$ python -q
>>> import numpy as np
>>> np.set_printoptions(precision=2, suppress=True, linewidth=100)
>>> rnd = lambda a: np.round(a, 2) + 0
>>> m1 = np.load("data.npy")
>>> m1
array([[ 2.,  2.,  9.,  1., -1.],
       [ 2.,  2.,  5.,  8.,  5.],
       [ 0.,  0.,  0.,  1.,  1.],
       [ 0.,  0.,  2.,  2.,  2.],
       [ 0.,  0.,  2.,  0.,  1.]])
>>> P = np.triu(np.array([[-3, 0, 0, 5, 4],
...     [3, 2, 4, 0, 4],
...     [-3, -5, -5, 0, 5],
...     [0, -2, 5, -1, 3],
...     [-5, 4, 3, 5, 3]]), 1) + np.eye(5)
>>> other = P @ m1 @ np.linalg.inv(P)
>>> P @ m1 - m1 @ P
array([[  0.,   0.,  10.,   0., -50.],
       [  0.,   0.,   0.,  -6., -57.],
       [  0.,   0.,  10.,   0.,   2.],
       [  0.,   0.,   6.,   0., -13.],
       [  0.,   0.,   0.,   0., -10.]])
>>> np.linalg.matrix_rank(other)
np.int64(4)
>>> rnd(np.poly(other))
array([ 1., -7., 10., 10., -8.,  0.])
>>> U, s, vt = np.linalg.svd(m1)
>>> rnd(s)
array([13.34,  7.15,  1.64,  0.33,  0.  ])
>>> np.argmax(s[:-1] / (s[1:] + 1e-6)) + 1
np.int64(4)
>>> other = U[:, :4] @ np.diag(s[:4]) @ vt[:4]
>>> rnd(np.linalg.norm(m1 - other, 2)), rnd(s[4])
(np.float64(0.0), np.float64(0.0))
>>> np.linalg.matrix_rank(m1, rtol=0.05)
np.int64(3)
>>> rng = np.random.default_rng(694760)
>>> feats = (rng.random((3, 3)) < 0.3) + np.eye(3)
>>> feats /= feats.sum(axis=1, keepdims=True)
>>> rnd(feats)
array([[0.67, 0.  , 0.33],
       [0.  , 1.  , 0.  ],
       [0.  , 0.5 , 0.5 ]])
>>> evals, evecs = np.linalg.eig(feats)
>>> rnd(np.sort(np.linalg.eigvals(feats.T)))
array([0.5 , 0.67, 1.  ])
>>> rnd(np.sort(np.linalg.eigvals(np.linalg.inv(feats))))
array([1. , 1.5, 2. ])
>>> u = np.array([3, 2, 4])
>>> other = feats + np.outer(u, np.eye(3)[1])
>>> np.linalg.matrix_rank(other - feats)
np.int64(1)
>>> lab = rng.permutation(3)
>>> lab
array([2, 1, 0])
>>> other = feats[lab][:, lab]
>>> rnd(np.diag(other))
array([0.5 , 1.  , 0.67])
>>> rnd(np.linalg.det(other)), rnd(np.linalg.det(feats[lab]))
(np.float64(0.33), np.float64(-0.33))
>>> vec = np.array([0, -8, 5])
>>> rhs = feats @ vec
>>> rnd(rhs)
array([ 1.67, -8.  , -1.5 ])
>>> rnd(np.linalg.solve(feats, rhs))
array([ 0., -8.,  5.])
>>> rnd(np.sort(np.abs(np.linalg.eigvals(feats)))[::-1])
array([1.  , 0.67, 0.5 ])
>>> rnd(np.linalg.matrix_power(feats, 2))
array([[0.44, 0.17, 0.39],
       [0.  , 1.  , 0.  ],
       [0.  , 0.75, 0.25]])
>>> pr = np.eye(3)[0]
>>> for _ in range(6):
...     pr = pr @ feats
...     print(pr.round(2))
... 
[0.67 0.   0.33]
[0.44 0.17 0.39]
[0.3  0.36 0.34]
[0.2  0.53 0.27]
[0.13 0.67 0.2 ]
[0.09 0.77 0.14]
>>> K = np.load("run14.npy")
>>> K
array([[ 0,  0,  0,  0],
       [ 0,  2,  2, -2],
       [ 0,  2,  2, -2]])
>>> U, s, vt = np.linalg.svd(K)
>>> evecs = vt[:(s > 1e-8).sum()]
>>> vec = K[2] + 4 * K[1] + rng.integers(2) * np.eye(4)[3]
>>> vec
array([ 0., 10., 10., -9.])
>>> np.linalg.matrix_rank(np.vstack([K, vec]))
np.int64(2)
>>> rnd(np.linalg.norm(vec - evecs.T @ evecs @ vec))
np.float64(0.82)
>>> np.linalg.cond(K) > 100
np.True_
>>> np.argsort(-np.linalg.norm(K, axis=0).round(6), kind="stable")[:3]
array([1, 2, 3])
>>> rnd(np.linalg.norm(K, 2) / np.linalg.norm(K))
np.float64(1.0)
>>> u = np.array([-3, -3])
>>> np.array([np.convolve(row, u, "same") for row in K])
array([[  0,   0,   0,   0],
       [  0,  -6, -12,   0],
       [  0,  -6, -12,   0]])
>>> np.convolve(K[2], u)
array([  0,  -6, -12,   0,   6])
>>> np.correlate(K[2], K[1], "full")
array([ 0, -4,  0, 12,  0, -4,  0])
>>> np.allclose(K[:-1].T @ np.linalg.lstsq(K[:-1].T, K[-1])[0], K[-1])
True
>>> np.abs(np.diag(np.linalg.qr(K)[1])) > 1e-9
array([False,  True, False])
>>> vec = np.array([-3, 2, 1, 0])
>>> K @ np.ones(4)
array([0., 2., 2.])
>>> K * vec
array([[0, 0, 0, 0],
       [0, 4, 2, 0],
       [0, 4, 2, 0]])
>>> K @ vec
array([0, 6, 6])
>>> np.linalg.norm(K @ vec) <= np.linalg.norm(K, 2) * np.linalg.norm(vec) + 1e-9
np.True_
>>> M = np.cumsum(np.array([[1, 1, 0, -1, -1],
...     [-2, -2, 0, 2, 0],
...     [0, 0, -1, 0, 1],
...     [-1, -1, -2, -1, 1],
...     [1, 1, 0, 1, 2],
...     [-2, 0, 1, -2, -2],
...     [-2, 2, 1, -2, -2],
...     [1, -1, -1, -1, 1],
...     [1, -1, 2, 2, -1],
...     [-2, 2, -2, 1, 2],
...     [-1, -1, 2, 2, -1],
...     [0, 2, -2, -2, 0]]), axis=0)
>>> M
array([[ 1,  1,  0, -1, -1],
       [-1, -1,  0,  1, -1],
       [-1, -1, -1,  1,  0],
       [-2, -2, -3,  0,  1],
       [-1, -1, -3,  1,  3],
       [-3, -1, -2, -1,  1],
       [-5,  1, -1, -3, -1],
       [-4,  0, -2, -4,  0],
       [-3, -1,  0, -2, -1],
       [-5,  1, -2, -1,  1],
       [-6,  0,  0,  1,  0],
       [-6,  2, -2, -1,  0]])
>>> Xc = (M - M.mean(axis=0)) / M.std(axis=0)
>>> np.argwhere(np.abs(Xc) > 2)
array([[4, 4],
       [7, 3]])
>>> rnd(Xc.std(axis=0))
array([1., 1., 1., 1., 1.])
>>> b = np.linalg.lstsq(np.delete(Xc, 3, axis=1), Xc[:, 3])[0]
>>> np.abs(b).argmax()
np.int64(3)
>>> rnd(1 - np.var(Xc[:, 3] - np.delete(Xc, 3, axis=1) @ b))
np.float64(0.5)
>>> rnd(b)
array([ 0.14, -0.16,  0.87,  1.  ])
>>> Xc = M - M.mean(axis=0)
>>> evecs = np.linalg.svd(Xc)[2][:1]
>>> other = Xc - Xc @ evecs.T @ evecs
>>> rnd(np.diag(evecs.T @ evecs))
array([0.73, 0.09, 0.  , 0.17, 0.01])
>>> np.linalg.norm(other, axis=1).round(6).argmax()
np.int64(0)
>>> rnd((Xc @ evecs.T).std(axis=0))
array([2.38])
>>> lab = M[:, 3] > np.median(M[:, 3])
>>> u = M[lab].mean(axis=0) - M[~lab].mean(axis=0)
>>> np.argsort(-np.abs(u).round(6), kind="stable")
array([3, 1, 0, 4, 2])
>>> ((M - M.mean(axis=0)) @ u > 0).astype(int)
array([1, 1, 1, 1, 1, 1, 0, 0, 0, 0, 1, 0])
>>> rnd(u)
array([ 1.37, -1.43, -0.11,  2.66,  0.74])
>>> lab.astype(int)
array([0, 1, 1, 1, 1, 0, 0, 0, 0, 0, 1, 0])
>>> other = np.c_[M[:, :1] @ np.array([[6]]), np.array([0, 0, 1, 4, 1, 0, 5, 4, 4, 5, 0, 0])]
>>> other
array([[  6,   0],
       [ -6,   0],
       [ -6,   1],
       [-12,   4],
       [ -6,   1],
       [-18,   0],
       [-30,   5],
       [-24,   4],
       [-18,   4],
       [-30,   5],
       [-36,   0],
       [-36,   0]])
>>> rnd(np.linalg.norm(other - M @ np.linalg.lstsq(M, other)[0], axis=0))
array([0. , 5.1])
>>> rnd(np.linalg.lstsq(M, other[:, 0])[0])
array([6., 0., 0., 0., 0.])
>>> mat = np.array([[-9, 2, 2, 7, -1],
...     [1, -7, -6, 9, 8],
...     [-1, 1, -8, -5, -5],
...     [-5, 2, 1, 8, 1],
...     [8, -1, 4, -5, -2],
...     [-2, -1, 2, 9, -2]])
>>> mat[-1] = mat[0] + 3 * mat[1]
>>> mat
array([[ -9,   2,   2,   7,  -1],
       [  1,  -7,  -6,   9,   8],
       [ -1,   1,  -8,  -5,  -5],
       [ -5,   2,   1,   8,   1],
       [  8,  -1,   4,  -5,  -2],
       [ -6, -19, -16,  34,  23]])
>>> blk = np.stack([mat, -3 * mat, mat[::-1]])
>>> blk.shape
(3, 6, 5)
>>> np.einsum("bij,cij->bc", blk, blk)
array([[ 3029, -9087,   166],
       [-9087, 27261,  -498],
       [  166,  -498,  3029]])
>>> np.linalg.matrix_rank(blk)
array([5, 5, 5])
>>> other = np.array([[2, 0], [-1, 2], [-2, 3], [3, -1], [-1, 3]])
>>> np.vstack([mat, other.T]).shape
(8, 5)
>>> np.linalg.matrix_rank(mat @ other)
np.int64(2)
>>> np.einsum("ij->j", mat)
array([-12, -22, -23,  48,  24])
>>> np.einsum("ij,ij->i", mat, mat)
array([ 139,  231,  116,   95,  110, 2338])
>>> np.linalg.matrix_rank(np.vstack([mat, other.T]))
np.int64(5)
>>> other.T @ mat.T
array([[ -2,  40,   3,   9,  -4, 118],
       [  0, -17, -32,   2,   9, -51]])
>>> other = np.c_[mat[:, :4] @ np.array([[8, -2, 5, -6], [-3, 2, 3, -1], [-7, -8, -1, -8], [4, 0, -2, -2]]), np.array([0, 2, 0, 1, 0, 2])]
>>> other
array([[ -64,    6,  -55,   22,    0],
       [ 107,   32,  -28,   31,    2],
       [  25,   68,   16,   79,    0],
       [ -21,    6,  -36,    4,    1],
       [  19,  -50,   43,  -69,    0],
       [ 257,  102, -139,  115,    2]])
>>> np.linalg.matrix_rank(np.c_[mat, other])
np.int64(6)
>>> rnd(np.linalg.lstsq(mat, other[:, 0])[0])
array([ 8., -3., -7.,  4.,  0.])
>>> u, v = other[5], other[4]
>>> u @ u
np.int64(109003)
>>> u @ v
np.int64(-14129)
>>> pr = (u @ v) / (u @ u) * u
>>> np.linalg.matrix_rank(np.outer(u, v))
np.int64(1)
>>> rnd(v - pr)
array([ 52.31, -36.78,  24.98, -54.09,   0.26])
>>> np.outer(u, v)
array([[  4883, -12850,  11051, -17733,      0],
       [  1938,  -5100,   4386,  -7038,      0],
       [ -2641,   6950,  -5977,   9591,      0],
       [  2185,  -5750,   4945,  -7935,      0],
       [    38,   -100,     86,   -138,      0]])
>>> P = mat @ np.linalg.solve(mat.T @ mat, mat.T)
>>> rnd(np.linalg.eigvalsh(P))
array([0., 1., 1., 1., 1., 1.])
>>> rnd(np.diag(P))
array([0.91, 0.18, 1.  , 1.  , 1.  , 0.91])
>>> np.allclose(P @ P, P)
True
>>> rnd(P @ mat[:, 1])
array([  2.,  -7.,   1.,   2.,  -1., -19.])
>>> rnd(np.trace(P))
np.float64(5.0)
>>> X = np.array([[0.0, 0.0, -2.0, 1.0],
...     [0.0, 0.0, 0.0, 0.0],
...     [-2.0, 0.0, 0.0, 0.0],
...     [1.0, 0.0, 0.0, 0.0]])
>>> evals, evecs = np.linalg.eigh(X)
>>> vec = np.array([1, 3, -1, 3])
>>> rnd(evecs * np.abs(evals) @ evecs.T)
array([[ 2.24,  0.  ,  0.  ,  0.  ],
       [ 0.  ,  0.  ,  0.  ,  0.  ],
       [ 0.  ,  0.  ,  1.79, -0.89],
       [ 0.  ,  0.  , -0.89,  0.45]])
>>> vec @ X @ vec
np.float64(10.0)
>>> rnd(evecs * np.maximum(evals, 0) @ evecs.T)
array([[ 1.12,  0.  , -1.  ,  0.5 ],
       [ 0.  ,  0.  ,  0.  ,  0.  ],
       [-1.  ,  0.  ,  0.89, -0.45],
       [ 0.5 ,  0.  , -0.45,  0.22]])
>>> vec @ X @ vec / (vec @ vec), rnd(evals[0]), rnd(evals[-1])
(np.float64(0.5), np.float64(-2.24), np.float64(2.24))
>>> U, s, vt = np.linalg.svd(X)
>>> rnd(s)
array([2.24, 2.24, 0.  , 0.  ])
>>> np.argmax(s[:-1] / (s[1:] + 1e-6)) + 1
np.int64(2)
>>> other = U[:, :2] @ np.diag(s[:2]) @ vt[:2]
>>> np.linalg.matrix_rank(other)
np.int64(2)
>>> np.linalg.matrix_rank(X, rtol=0.05)
np.int64(2)
>>> A = np.load("out4.npy")
>>> A
array([[0, 2, 0, 0, 0],
       [0, 2, 0, 0, 0],
       [0, 2, 0, 0, 0],
       [4, 0, 1, 0, 0],
       [1, 0, 0, 0, 0],
       [4, 0, 1, 0, 0],
       [1, 0, 0, 0, 0],
       [0, 4, 0, 0, 0],
       [4, 0, 1, 0, 0],
       [1, 0, 0, 0, 0],
       [7, 0, 2, 0, 0],
       [0, 2, 0, 0, 0],
       [0, 4, 0, 0, 0],
       [4, 0, 1, 0, 0],
       [4, 0, 1, 0, 0],
       [1, 0, 0, 0, 0],
       [0, 2, 0, 0, 0],
       [4, 0, 1, 0, 0],
       [7, 0, 2, 0, 0],
       [4, 0, 1, 0, 0],
       [4, 0, 1, 0, 0],
       [7, 0, 2, 0, 0]])
>>> vec = np.array([1, -2, -2, -1, -1])
>>> (A * vec).sum(axis=1)
array([-4, -4, -4,  2,  1,  2,  1, -8,  2,  1,  3, -4, -8,  2,  2,  1, -4,  2,  3,  2,  2,  3])
>>> np.einsum("ij,j->i", A, vec)
array([-4, -4, -4,  2,  1,  2,  1, -8,  2,  1,  3, -4, -8,  2,  2,  1, -4,  2,  3,  2,  2,  3])
>>> r = np.linalg.matrix_rank(A)
>>> r
np.int64(3)
>>> ns = np.linalg.svd(A)[2][r:].T
>>> [int(np.linalg.matrix_rank(A[:i])) for i in range(1, len(A) + 1)]
[1, 1, 1, 2, 3, 3, 3, 3, 3, 3, 3, 3, 3, 3, 3, 3, 3, 3, 3, 3, 3, 3]
>>> [int(np.linalg.matrix_rank(np.delete(A, i, axis=0))) for i in range(22)]
[3, 3, 3, 3, 3, 3, 3, 3, 3, 3, 3, 3, 3, 3, 3, 3, 3, 3, 3, 3, 3, 3]
>>> ns.shape
(5, 2)
>>> np.linalg.matrix_rank(A.T @ A), np.linalg.matrix_rank(A @ A.T)
(np.int64(3), np.int64(3))
>>> rnd(np.linalg.norm(A[10] - A[18]))
np.float64(0.0)
>>> A[10] @ A[18]
np.int64(53)
>>> rnd(np.linalg.norm(A, 2))
np.float64(17.28)
>>> rnd(np.linalg.norm(A) ** 2 / np.linalg.norm(A, 2) ** 2)
np.float64(1.18)
>>> rnd(np.linalg.norm(A, axis=1))
array([2.  , 2.  , 2.  , 4.12, 1.  , 4.12, 1.  , 4.  , 4.12, 1.  , 7.28, 2.  , 4.  , 4.12, 4.12,
       1.  , 2.  , 4.12, 7.28, 4.12, 4.12, 7.28])
>>> rnd(np.linalg.norm(A, axis=0))
array([16.7 ,  7.21,  4.47,  0.  ,  0.  ])
>>> U, s, vt = np.linalg.svd(A)
>>> evecs = vt[:(s > 1e-8).sum()]
>>> vec = A[2] + 2 * A[4] + rng.integers(2) * np.eye(5)[3]
>>> vec
array([2., 2., 0., 0., 0.])
>>> rnd(evecs.T @ evecs)
array([[1., 0., 0., 0., 0.],
       [0., 1., 0., 0., 0.],
       [0., 0., 1., 0., 0.],
       [0., 0., 0., 0., 0.],
       [0., 0., 0., 0., 0.]])
>>> np.allclose(evecs.T @ evecs @ vec, vec)
True
>>> np.linalg.matrix_rank(np.vstack([A, vec]))
np.int64(3)
>>> data = np.loadtxt("a.csv", delimiter=",")
>>> data
array([[-2.57,  1.54],
       [ 1.54,  2.57]])
>>> lab = rng.permutation(2)
>>> other = data[:, lab] * rng.choice([-1, 1], 2)
>>> other
array([[ 1.54, -2.57],
       [ 2.57,  1.54]])
>>> U, _, vt = np.linalg.svd(data.T @ other)
>>> lab
array([1, 0])
>>> other[:, 1] @ other[:, 0]
np.float64(0.0)
>>> rnd(other.T @ other)
array([[8.98, 0.  ],
       [0.  , 8.98]])
>>> rnd(other @ other.T)
array([[8.98, 0.  ],
       [0.  , 8.98]])
>>> rnd(np.linalg.pinv(other))
array([[ 0.17,  0.29],
       [-0.29,  0.17]])
>>> Q = data.astype(float).copy()
>>> for j in range(2):
...     Q[:, j] -= Q[:, :j] @ (Q[:, :j].T @ Q[:, j])
...     Q[:, j] /= np.linalg.norm(Q[:, j])
... 
>>> rnd(Q.T @ Q)
array([[1., 0.],
       [0., 1.]])
>>> Xc = M - M.mean(axis=0)
>>> U, s, vt = np.linalg.svd(Xc, full_matrices=False)
>>> rnd(vt[0] * np.sign(vt[0, np.abs(vt[0]).argmax()]))
array([ 0.86, -0.3 ,  0.02,  0.41,  0.1 ])
>>> rnd((s ** 2).sum() ** 2 / (s ** 4).sum())
np.float64(2.83)
>>> rnd(Xc.mean(axis=0))
array([0., 0., 0., 0., 0.])
>>> np.abs(U[:, 0]).argmax()
np.int64(11)
>>> np.linalg.matrix_rank(Xc)
np.int64(5)
>>> np.abs(vt[0]).argmax()
np.int64(0)
